$ python -q
>>> import numpy as np
>>> from numpy import linalg as LA
>>> np.set_printoptions(suppress=True, linewidth=200)
>>> rnd = lambda a: np.round(a, 1) + 0
>>> K = np.load("m.npy")
>>> print(K)
[[1.  0.2 0.  0.  0. ]
 [0.2 1.  0.2 0.  0. ]
 [0.  0.2 1.  0.2 0. ]
 [0.  0.  0.2 1.  0.2]
 [0.  0.  0.  0.2 1. ]]
>>> evals, evecs = LA.eig(K)
>>> print(rnd(np.sort(LA.eigvals(K.T))))
[0.7 0.8 1.  1.2 1.3]
>>> print(rnd(np.sort(LA.eigvals(K @ K))))
[0.4 0.6 1.  1.4 1.8]
>>> evals, evecs = LA.eigh(K)
>>> print(evals.sum(), np.trace(K))
5.0 5.0
>>> print(np.abs(evecs[:, -1]).round(6).argmax())
2
>>> print(rnd(evecs.T @ evecs))
[[1. 0. 0. 0. 0.]
 [0. 1. 0. 0. 0.]
 [0. 0. 1. 0. 0.]
 [0. 0. 0. 1. 0.]
 [0. 0. 0. 0. 1.]]
>>> print(rnd(evecs @ np.diag(evals) @ evecs.T))
[[1.  0.2 0.  0.  0. ]
 [0.2 1.  0.2 0.  0. ]
 [0.  0.2 1.  0.2 0. ]
 [0.  0.  0.2 1.  0.2]
 [0.  0.  0.  0.2 1. ]]
>>> print(rnd(LA.svd(K, compute_uv=False)))
[1.3 1.2 1.  0.8 0.7]
>>> print(rnd(evecs.T @ K @ evecs))
[[0.7 0.  0.  0.  0. ]
 [0.  0.8 0.  0.  0. ]
 [0.  0.  1.  0.  0. ]
 [0.  0.  0.  1.2 0. ]
 [0.  0.  0.  0.  1.3]]
>>> print(np.trace(K))
5.0
>>> print(rnd(LA.matrix_power(K, 3)))
[[1.1 0.6 0.1 0.  0. ]
 [0.6 1.2 0.6 0.1 0. ]
 [0.1 0.6 1.2 0.6 0.1]
 [0.  0.1 0.6 1.2 0.6]
 [0.  0.  0.1 0.6 1.1]]
>>> print(rnd(K @ K))
[[1.  0.4 0.  0.  0. ]
 [0.4 1.1 0.4 0.  0. ]
 [0.  0.4 1.1 0.4 0. ]
 [0.  0.  0.4 1.1 0.4]
 [0.  0.  0.  0.4 1. ]]
>>> print(rnd(LA.det(K)))
0.8
>>> print(np.allclose(K @ K.T, K.T @ K))
True
>>> print(rnd(np.abs(LA.eigvals(K)).max()))
1.3
>>> arr = np.array([[0.0, 0.0, 0.0, 0.0, 0.0, 0.0],
...     [0.0, 3.0, 5.0, 9.0, 4.0, 1.0],
...     [0.0, 0.0, 8.0, 6.0, 1.0, 1.0],
...     [0.0, 6.0, 3.0, 9.0, 1.0, 0.0],
...     [0.0, 4.0, 2.0, 3.0, 9.0, 4.0],
...     [0.0, 0.0, 5.0, 9.0, 9.0, 6.0]])
>>> print(np.abs(np.diag(LA.qr(arr)[1])) > 1e-9)
[False  True  True  True  True  True]
>>> print(LA.lstsq(arr[:-1].T, arr[-1])[2])
4
>>> print(rnd(arr @ LA.pinv(arr) @ arr))
[[0. 0. 0. 0. 0. 0.]
 [0. 3. 5. 9. 4. 1.]
 [0. 0. 8. 6. 1. 1.]
 [0. 6. 3. 9. 1. 0.]
 [0. 4. 2. 3. 9. 4.]
 [0. 0. 5. 9. 9. 6.]]
